% ipython --no-banner

In [1]: import numpy as np

In [2]: from numpy import linalg as LA

In [3]: np.set_printoptions(precision=2, suppress=True, linewidth=140, floatmode="fixed")

In [4]: feats = np.loadtxt("out9.csv", delimiter=",")

In [5]: feats
Out[5]: 
array([[ 5.30, -7.35, -3.24, -1.06,  0.18,  0.28,  2.48],
       [ 2.69, -6.31, -4.75,  0.60, -3.53, -2.23,  3.56],
       [ 4.89, -7.34, -3.66, -0.73, -0.62, -0.26,  2.79],
       [ 6.08, -5.66, -0.38, -2.44,  4.08,  2.85,  0.39],
       [ 4.28, -1.44,  2.78, -2.83,  6.42,  4.33, -1.98],
       [ 4.03, -1.05,  3.00, -2.81,  6.49,  4.37, -2.14],
       [ 6.02, -6.79, -1.80, -1.90,  2.39,  1.74,  1.44],
       [ 3.75, -0.62,  3.22, -2.77,  6.54,  4.40, -2.31],
       [ 4.66, -2.10,  2.40, -2.86,  6.26,  4.24, -1.69],
       [ 3.54, -0.30,  3.38, -2.74,  6.56,  4.41, -2.43],
       [-0.21,  4.22,  4.85, -1.69,  5.48,  3.59, -3.59],
       [ 5.87, -4.79,  0.44, -2.65,  4.88,  3.37, -0.22],
       [ 3.86, -7.00, -4.35, -0.05, -2.18, -1.31,  3.28],
       [ 4.50, -1.81,  2.57, -2.85,  6.33,  4.28, -1.82],
       [ 2.33, -6.06, -4.82,  0.78, -3.87, -2.47,  3.60],
       [-5.62,  7.25,  2.79,  1.37, -0.95, -0.79, -2.15],
       [ 5.36, -3.47,  1.49, -2.82,  5.72,  3.91, -1.00],
       [-3.48,  0.22, -3.42,  2.73, -6.57, -4.41,  2.46],
       [ 2.83,  0.70,  3.83, -2.61,  6.56,  4.38, -2.78],
       [-4.16,  7.13,  4.19,  0.23,  1.78,  1.04, -3.17],
       [-1.35, -2.55, -4.49,  2.22, -6.23, -4.12,  3.29],
       [-4.17,  1.26, -2.88,  2.82, -6.45, -4.35,  2.06],
       [-6.05,  6.70,  1.66,  1.96, -2.57, -1.86, -1.33],
       [-3.11, -0.31, -3.66,  2.66, -6.58, -4.40,  2.65],
       [ 5.52, -3.83,  1.23, -2.79,  5.53,  3.79, -0.81]])

In [6]: left, sig, Vh = LA.svd(feats)

In [7]: sig.round(2) + 0
Out[7]: array([39.16, 31.09,  0.00,  0.00,  0.00,  0.00,  0.00])

In [8]: np.argmax(sig[:-1] / (sig[1:] + 1e-6)) + 1
Out[8]: np.int64(2)

In [9]: M2 = left[:, :2] @ np.diag(sig[:2]) @ Vh[:2]

In [10]: round(float(LA.norm(feats - M2) / LA.norm(feats)), 2)
Out[10]: 0.0

In [11]: np.round(LA.norm(feats - M2, 2), 2), np.round(sig[2], 2)
Out[11]: (np.float64(0.0), np.float64(0.0))

In [12]: LA.matrix_rank(feats, rtol=0.05)
Out[12]: np.int64(2)

In [13]: LA.matrix_rank(M2)
Out[13]: np.int64(2)

In [14]: round(float(np.abs(feats - M2).max()), 2)
Out[14]: 0.0

In [15]: np.abs(np.diag(LA.qr(feats)[1])) > 1e-9
Out[15]: array([ True,  True, False, False, False, False, False])

In [16]: np.allclose(feats[:-1].T @ LA.lstsq(feats[:-1].T, feats[-1])[0], feats[-1])
Out[16]: True

In [17]: LA.lstsq(feats[:-1].T, feats[-1])[2]
Out[17]: np.int32(2)

In [18]: dist = LA.norm(feats[:, None] - feats[None], axis=-1)

In [19]: dist.mean(axis=1).argmax()
Out[19]: np.int64(22)

In [20]: dist[:5, :5]
Out[20]: 
array([[ 0.00,  5.85,  1.22,  6.30, 12.27],
       [ 5.85,  0.00,  4.67, 11.57, 16.35],
       [ 1.22,  4.67,  0.00,  7.45, 13.21],
       [ 6.30, 11.57,  7.45,  0.00,  6.66],
       [12.27, 16.35, 13.21,  6.66,  0.00]])

In [21]: np.unravel_index(dist.round(6).argmax(), dist.shape)
Out[21]: (np.int64(9), np.int64(17))

In [22]: dist.shape
Out[22]: (25, 25)

In [23]: K = np.load("arr.npy")

In [24]: K
Out[24]: 
array([[-3.14,  2.92, -3.81,  3.08, -3.34,  2.84, -1.42,  2.09],
       [-0.19,  6.77,  1.46,  6.14,  2.55,  3.19,  1.87,  4.73],
       [ 4.05,  7.74,  1.01,  7.61,  3.30,  6.73,  8.46,  4.51],
       [-1.23,  5.70,  1.33,  3.21,  1.69,  1.58, -0.34,  4.66],
       [-1.61,  4.84,  0.80,  2.49,  0.01,  1.36,  0.76,  4.40],
       [ 1.81,  8.00,  0.43,  8.12,  4.76,  5.70,  1.63,  4.22],
       [-5.84, -0.29, -6.00, -4.13, -6.18, -0.27, -8.04,  1.00],
       [-1.83,  3.73, -0.12, -1.61, -0.08,  0.31, -2.81,  3.94],
       [-6.12,  0.70, -3.42, -3.42, -4.88, -1.51, -7.29,  2.29],
       [-4.29,  1.91, -5.98,  1.56, -3.87,  2.65, -5.95,  1.01],
       [-5.88,  0.36, -3.82, -5.14, -4.64, -1.72, -8.69,  2.09],
       [-1.75,  4.04,  0.54,  2.06, -1.95,  1.25,  3.26,  4.27],
       [-4.74,  2.80, -3.10,  0.80, -2.00,  0.66, -6.94,  2.45],
       [-2.29,  6.01, -2.20,  9.58,  0.49,  4.76, -0.80,  2.90],
       [-3.44,  3.40, -1.85,  0.06, -0.78,  0.66, -5.61,  3.07],
       [-0.06,  4.25, -6.33,  6.39, -1.33,  7.26, -0.39,  0.83],
       [-6.86,  1.37, -2.61, -1.24, -4.48, -1.68, -7.13,  2.69]])

In [25]: Xc = K - K.mean(axis=0)

In [26]: V = LA.svd(Xc)[2][:5]

In [27]: M2 = Xc - Xc @ V.T @ V

In [28]: np.round((Xc @ V.T).std(axis=0), 2) + 0
Out[28]: array([8.03, 3.09, 1.95, 1.32, 0.00])

In [29]: np.round(M2.std(axis=0), 2) + 0
Out[29]: array([0.00, 0.00, 0.00, 0.00, 0.00, 0.00, 0.00, 0.00])
